>>> import numpy as np
>>> np.set_printoptions(suppress=True, linewidth=160)
>>> def rd(a):
...     return np.round(a, 3) + 0
... 
>>> M = np.array([[0.0, 0.1, 0.8], [0.4, 0.8, 0.8], [0.9, -0.8, -1.5]])
>>> rng = np.random.default_rng(968462)
>>> M[0] = M[2] + 0.05 * rng.normal(size=3)
>>> print(rd(M))
[[ 0.905 -0.822 -1.449]
 [ 0.4    0.8    0.8  ]
 [ 0.9   -0.8   -1.5  ]]
>>> print(rd(np.linalg.eigvals(M).sum().real))
0.205
>>> print(rd(np.linalg.det(M[::-1])))
0.085
>>> print(rd(np.einsum("ii->", M)))
0.205
>>> print(rd(np.einsum("ij,ji->", M, M)))
-0.837
>>> print(rd(np.kron(np.eye(2, dtype=int), M)))
[[ 0.905 -0.822 -1.449  0.     0.     0.   ]
 [ 0.4    0.8    0.8    0.     0.     0.   ]
 [ 0.9   -0.8   -1.5    0.     0.     0.   ]
 [ 0.     0.     0.     0.905 -0.822 -1.449]
 [ 0.     0.     0.     0.4    0.8    0.8  ]
 [ 0.     0.     0.     0.9   -0.8   -1.5  ]]
>>> idx = rng.permutation(3)
>>> A2 = M[:, idx] * rng.choice([-1, 1], 3)
>>> print(rd(A2))
[[ 1.449  0.822  0.905]
 [-0.8   -0.8    0.4  ]
 [ 1.5    0.8    0.9  ]]
>>> Uu, _, VT = np.linalg.svd(M.T @ A2)
>>> print(rd(Uu @ VT))
[[ 0.  0.  1.]
 [ 0. -1.  0.]
 [-1.  0.  0.]]
>>> T = np.stack([M, 2 * M, M[::-1]])
>>> print(rd(np.linalg.norm(T, axis=(1, 2))))
[2.956 5.911 2.956]
>>> print(rd(np.linalg.det(T)))
[-0.085 -0.677  0.085]
>>> print(rd(np.einsum("bij,cij->bc", T, T)))
[[ 8.736 17.472  8.733]
 [17.472 34.943 17.466]
 [ 8.733 17.466  8.736]]
>>> print(rd(T.sum(axis=0)))
[[ 3.616 -3.266 -5.848]
 [ 1.6    3.2    3.2  ]
 [ 3.605 -3.222 -5.949]]
>>> idx = rng.permutation(3)
>>> print(idx)
[0 1 2]
>>> A2 = M[idx][:, idx]
>>> print(rd(np.linalg.det(A2)), rd(np.linalg.det(M[idx])))
-0.085 -0.085
>>> print(rd(np.trace(A2)))
0.205
>>> print(np.allclose(A2, M))
True
>>> W2 = np.array([[-1, -3, -1], [7, -2, -2], [8, 8, -1]])
>>> arr = (rng.random((26, 3)) < 0.25) @ W2
>>> print(arr)
[[14  3 -4]
 [ 0  0  0]
 [ 0  0  0]
 [15  6 -3]
 [ 0  0  0]
 [15  6 -3]
 [-1 -3 -1]
 [-1 -3 -1]
 [ 7 -2 -2]
 [ 0  0  0]
 [ 0  0  0]
 [ 0  0  0]
 [ 7 -2 -2]
 [ 8  8 -1]
 [ 8  8 -1]
 [ 7 -2 -2]
 [ 0  0  0]
 [ 0  0  0]
 [ 0  0  0]
 [ 8  8 -1]
 [ 0  0  0]
 [ 0  0  0]
 [-1 -3 -1]
 [ 7 -2 -2]
 [ 0  0  0]
 [14  3 -4]]
>>> # row 2 repeats row 1
>>> A2 = np.c_[arr[:, :1] @ np.array([[6]]), np.array([7, 4, -2, -3, 6, 5, 9, -3, 7, 9, -9, 8, 7, 1, 5, 0, -4, 3, -7, -8, -7, 7, -8, 1, 8, 5])]
>>> print(A2)
[[84  7]
 [ 0  4]
 [ 0 -2]
 [90 -3]
 [ 0  6]
 [90  5]
 [-6  9]
 [-6 -3]
 [42  7]
 [ 0  9]
 [ 0 -9]
 [ 0  8]
 [42  7]
 [48  1]
 [48  5]
 [42  0]
 [ 0 -4]
 [ 0  3]
 [ 0 -7]
 [48 -8]
 [ 0 -7]
 [ 0  7]
 [-6 -8]
 [42  1]
 [ 0  8]
 [84  5]]
>>> print(np.linalg.matrix_rank(np.c_[arr, A2]))
4
>>> Ac = (arr - arr.mean(axis=0)) / arr.std(axis=0)
>>> print(rd(Ac.std(axis=0)))
[1. 1. 1.]
>>> print(np.argwhere(np.abs(Ac) > 2))
[[ 0  2]
 [13  1]
 [14  1]
 [19  1]
 [25  2]]
>>> b = np.linalg.lstsq(np.delete(Ac, 1, axis=1), Ac[:, 1])[0]
>>> print(np.abs(b).argmax())
0
>>> print(rd(1 - np.var(Ac[:, 1] - np.delete(Ac, 1, axis=1) @ b)))
0.796
>>> print(rd(b))
[1.931 1.451]
>>> A = np.load("block13.npy")
>>> print(A)
[[-2.  1.  1.]
 [ 1. -2.  1.]
 [ 1.  1. -2.]]
>>> # equal to its transpose
>>> def softmax(z):
...     e = np.exp(z - z.max(axis=-1, keepdims=True))
...     return e / e.sum(axis=-1, keepdims=True)
... 
>>> print(rd(softmax(A).sum(axis=1)))
[1. 1. 1.]
>>> print(rd(softmax(A[2] + -2)))
[0.488 0.488 0.024]
>>> scores = A @ A.T / np.sqrt(3)
>>> print(softmax(scores).round(6).argmax(axis=1))
[0 1 2]
>>> print(np.allclose(A[:-1].T @ np.linalg.lstsq(A[:-1].T, A[-1])[0], A[-1]))
True
>>> print(rd(A @ np.linalg.pinv(A) @ A))
[[-2.  1.  1.]
 [ 1. -2.  1.]
 [ 1.  1. -2.]]
>>> print(np.unique(A.round(6), axis=0).shape)
(3, 3)
>>> print(np.abs(np.diag(np.linalg.qr(A)[1])) > 1e-9)
[ True  True False]
>>> print(np.linalg.lstsq(A[:-1].T, A[-1])[2])
2
>>> print(rd(np.trace(np.linalg.pinv(A) @ A)))
2.0
>>> print(rd(np.sort(np.abs(np.linalg.eigvals(A)))))
[0. 3. 3.]
>>> print((A + A.T) / 2)
[[-2.  1.  1.]
 [ 1. -2.  1.]
 [ 1.  1. -2.]]
>>> print(rd(np.abs(np.linalg.eigvals(A)).max()))
3.0
>>> print(rd(np.linalg.det(A)))
0.0
>>> print(np.trace(A))
-6.0
>>> print(rd(np.linalg.matrix_power(A, 2)))
[[ 6. -3. -3.]
 [-3.  6. -3.]
 [-3. -3.  6.]]
>>> print((A - A.T) / 2)
[[0. 0. 0.]
 [0. 0. 0.]
 [0. 0. 0.]]
>>> Uu, sigma, VT = np.linalg.svd(A)
>>> print(np.argmax(sigma[:-1] / (sigma[1:] + 1e-6)) + 1)
2
>>> print(rd(sigma))
[3. 3. 0.]
>>> A2 = Uu[:, :2] @ np.diag(sigma[:2]) @ VT[:2]
>>> print(np.linalg.matrix_rank(A2))
2
>>> print(rd(np.linalg.norm(A - A2) / np.linalg.norm(A)))
0.0
>>> E = np.load("data.npy")
>>> print(E)
[[ 1 -2  4]
 [ 1 -1  1]
 [ 1  0  0]]
>>> print(rd(np.linalg.det(2 * E)), rd(np.linalg.det(E)))
16.0 2.0
>>> print(rd(np.linalg.eigvals(E)))
[ 2. -1. -1.]
>>> print(np.einsum("ij,ji->", E, E))
6
>>> print(rd(np.linalg.det(E.T)))
2.0
>>> x0 = np.array([9, 2, 2])
>>> y = E @ x0
>>> print(y)
[13  9  9]
>>> print(rd(np.linalg.solve(E, y)))
[9. 2. 2.]
>>> print(rd(np.linalg.solve(E, 3 * y)))
[27.  6.  6.]
>>> print(rd(np.linalg.solve(E.T, E[2])))
[0. 0. 1.]
>>> J = np.load("run5.npy")
>>> print(J)
[[3 0]
 [0 5]]
>>> # triangular, det is the product of the diagonal
>>> print(J @ J)
[[ 9  0]
 [ 0 25]]
>>> print((np.linalg.matrix_power((J != 0) + (J.T != 0) + np.eye(2), 2) > 0).astype(int))
[[1 0]
 [0 1]]
>>> print((J != 0).astype(int))
[[1 0]
 [0 1]]
>>> idx = rng.permutation(2)
>>> A2 = J[:, idx] * rng.choice([-1, 1], 2)
>>> print(A2)
[[-3  0]
 [ 0  5]]
>>> Uu, _, VT = np.linalg.svd(J.T @ A2)
>>> print(Uu @ VT)
[[-1.  0.]
 [ 0.  1.]]
>>> print(idx)
[0 1]
>>> x0 = np.array([2, -2])
>>> y = J @ x0
>>> print(y)
[  6 -10]
>>> print(rd(np.linalg.solve(J, y + J[:, 1])))
[ 2. -1.]
>>> print(rd(np.linalg.solve(J, J[:, 0])))
[1. 0.]
>>> print(rd(np.linalg.solve(J.T, J[1])))
[0. 1.]
>>> print(rd(np.linalg.pinv(J)))
[[0.333 0.   ]
 [0.    0.2  ]]
>>> print(J @ J.T)
[[ 9  0]
 [ 0 25]]
>>> print(J.T @ J)
[[ 9  0]
 [ 0 25]]
>>> print(J[:, 0] @ J[:, 1])
0
>>> m1 = np.load("x.npy")
>>> print(m1)
[[  2.012   2.009  -1.996  -2.001]
 [ -6.012  -5.969  -2.008 -10.   ]
 [  0.986   1.001   1.031   2.988]]
>>> print(np.linalg.matrix_rank(m1))
3
>>> print(np.count_nonzero(m1))
12
>>> print(rd(m1.sum(axis=1)))
[  0.024 -23.989   6.006]
>>> print(rd(m1.sum(axis=0)))
[-3.014 -2.959 -2.973 -9.013]
>>> print(rd(m1.mean(axis=0)))
[-1.005 -0.986 -0.991 -3.004]
>>> Uu, sigma, VT = np.linalg.svd(m1)
>>> print(np.argmax(sigma[:-1] / (sigma[1:] + 1e-6)) + 1)
2
>>> print(rd(sigma))
[13.668  4.127  0.033]
>>> A2 = Uu[:, :2] @ np.diag(sigma[:2]) @ VT[:2]
>>> print(rd(A2))
[[ 2.013  2.005 -2.002 -1.998]
 [-6.011 -5.973 -2.014 -9.997]
 [ 0.991  0.984  1.008  2.999]]
>>> print(np.linalg.matrix_rank(m1, rtol=0.05))
2
>>> print(rd(np.linalg.norm(m1 - A2, 2)), rd(sigma[2]))
0.033 0.033
>>> print(rd(np.abs(m1 - A2).max()))
0.023
>>> print(rd(np.linalg.norm(A2, "nuc")))
17.795
>>> print(rd(np.linalg.norm(A2, axis=1)))
[ 4.009 13.259  3.459]
>>> print(rd(np.linalg.norm(A2[2] - A2[1])))
16.597
>>> print(rd(np.linalg.norm(A2) ** 2 / np.linalg.norm(A2, 2) ** 2))
1.091
>>> print(rd(np.linalg.norm(A2, axis=0)))
[ 6.416  6.377  3.013 10.627]
>>> print(rd(np.linalg.norm(A2[2], 1)), rd(np.linalg.norm(A2[2], np.inf)))
5.983 2.999
>>> print(np.linalg.norm(A2, axis=1).argmax())
1
>>> W = np.array([[0, 1], [0, 1], [0, 0], [1, 0]])
>>> b = np.array([0, 1])
>>> H = np.maximum(m1 @ W + b, 0)
>>> print((H > 0).astype(int))
[[0 1]
 [0 0]
 [1 1]]
>>> print(np.linalg.matrix_rank(H))
2
>>> print(H)
[[0.    5.021]
 [0.    0.   ]
 [2.988 2.987]]
>>> W2 = np.array([[1, 1, -3], [-2, 0, 3]])
>>> print(W @ W2)
[[-2  0  3]
 [-2  0  3]
 [ 0  0  0]
 [ 1  1 -3]]
>>> print(rd(H @ W2))
[[-10.042   0.     15.063]
 [  0.      0.      0.   ]
 [ -2.986   2.988  -0.003]]
>>> X = rng.normal(size=(14, 3))
>>> X = 10 * X / np.linalg.norm(X, axis=1, keepdims=True)
>>> print(rd(X))
[[ 9.518  1.641  2.591]
 [ 9.144 -1.091  3.898]
 [ 3.211 -4.422 -8.374]
 [ 0.588  9.94  -0.919]
 [ 8.56  -4.68  -2.197]
 [ 4.842 -8.704 -0.897]
 [-7.425 -2.077  6.368]
 [-2.594 -3.453 -9.019]
 [ 0.26  -9.981 -0.563]
 [ 5.602 -7.789  2.819]
 [ 8.232  3.33  -4.599]
 [ 8.66   4.684  1.753]
 [ 8.498  3.608 -3.843]
 [-4.995 -7.98  -3.373]]
>>> d = np.linalg.norm(X[:, None] - X[None], axis=-1)
>>> print(np.linalg.matrix_rank(d ** 2))
4
>>> print(rd(np.linalg.norm(X, axis=1)))
[10. 10. 10. 10. 10. 10. 10. 10. 10. 10. 10. 10. 10. 10.]
>>> print(d.mean(axis=1).argmax())
6
>>> print(np.unravel_index(d.round(6).argmax(), d.shape))
(np.int64(3), np.int64(8))
>>> print(d.shape)
(14, 14)
>>> print(np.allclose(E, E.T))
False
>>> print(np.linalg.matrix_power(E, 2))
[[ 3  0  2]
 [ 1 -1  3]
 [ 1 -2  4]]
>>> print((E - E.T) / 2)
[[ 0.  -1.5  1.5]
 [ 1.5  0.   0.5]
 [-1.5 -0.5  0. ]]
>>> print(np.allclose(E @ E.T, E.T @ E))
False
>>> print(rd(np.abs(np.linalg.eigvals(E)).max()))
2.0
>>> print((E + E.T) / 2)
[[ 1.  -0.5  2.5]
 [-0.5 -1.   0.5]
 [ 2.5  0.5  0. ]]
>>> print(np.argsort(-np.linalg.norm(m1, axis=0).round(6), kind="stable")[:3])
[3 0 1]
>>> print(np.linalg.matrix_rank(m1, rtol=0.1))
2
>>> feats = np.maximum(np.array([[5],
...     [0],
...     [3],
...     [3],
...     [-1],
...     [-2],
...     [1],
...     [1],
...     [-3],
...     [-5],
...     [-4],
...     [1],
...     [4],
...     [-3],
...     [4],
...     [-3],
...     [-5],
...     [1],
...     [2],
...     [3],
...     [3],
...     [-2]]) @ np.array([[0, 2, -3]]) + np.array([0, -1, 1]), 0)
>>> print(feats)
[[ 0  9  0]
 [ 0  0  1]
 [ 0  5  0]
 [ 0  5  0]
 [ 0  0  4]
 [ 0  0  7]
 [ 0  1  0]
 [ 0  1  0]
 [ 0  0 10]
 [ 0  0 16]
 [ 0  0 13]
 [ 0  1  0]
 [ 0  7  0]
 [ 0  0 10]
 [ 0  7  0]
 [ 0  0 10]
 [ 0  0 16]
 [ 0  1  0]
 [ 0  3  0]
 [ 0  5  0]
 [ 0  5  0]
 [ 0  0  7]]
>>> u = np.array([-1, 1])
>>> print(np.array([np.convolve(row, u, "same") for row in feats]))
[[  0  -9   9]
 [  0   0  -1]
 [  0  -5   5]
 [  0  -5   5]
 [  0   0  -4]
 [  0   0  -7]
 [  0  -1   1]
 [  0  -1   1]
 [  0   0 -10]
 [  0   0 -16]
 [  0   0 -13]
 [  0  -1   1]
 [  0  -7   7]
 [  0   0 -10]
 [  0  -7   7]
 [  0   0 -10]
 [  0   0 -16]
 [  0  -1   1]
 [  0  -3   3]
 [  0  -5   5]
 [  0  -5   5]
 [  0   0  -7]]
>>> print(np.cross(feats[18, :3], feats[3, :3]))
[0 0 0]
>>> print(np.correlate(feats[18], feats[3], "full"))
[ 0  0 15  0  0]
>>> print(np.convolve(feats[18], u))
[ 0 -3  3  0]
>>> Uu, sigma, VT = np.linalg.svd(feats)
>>> print(rd(sigma))
[33.106 17.088  0.   ]
>>> print(np.argmax(sigma[:-1] / (sigma[1:] + 1e-6)) + 1)
2
>>> A2 = Uu[:, :2] @ np.diag(sigma[:2]) @ VT[:2]
>>> print(np.linalg.matrix_rank(feats, rtol=0.05))
2
>>> print(rd(A2))
[[ 0.  9.  0.]
 [ 0.  0.  1.]
 [ 0.  5.  0.]
 [ 0.  5.  0.]
 [ 0.  0.  4.]
 [ 0.  0.  7.]
 [ 0.  1.  0.]
 [ 0.  1.  0.]
 [ 0.  0. 10.]
 [ 0.  0. 16.]
 [ 0.  0. 13.]
 [ 0.  1.  0.]
 [ 0.  7.  0.]
 [ 0.  0. 10.]
 [ 0.  7.  0.]
 [ 0.  0. 10.]
 [ 0.  0. 16.]
 [ 0.  1.  0.]
 [ 0.  3.  0.]
 [ 0.  5.  0.]
 [ 0.  5.  0.]
 [ 0.  0.  7.]]
>>> print(np.linalg.matrix_rank(A2))
2
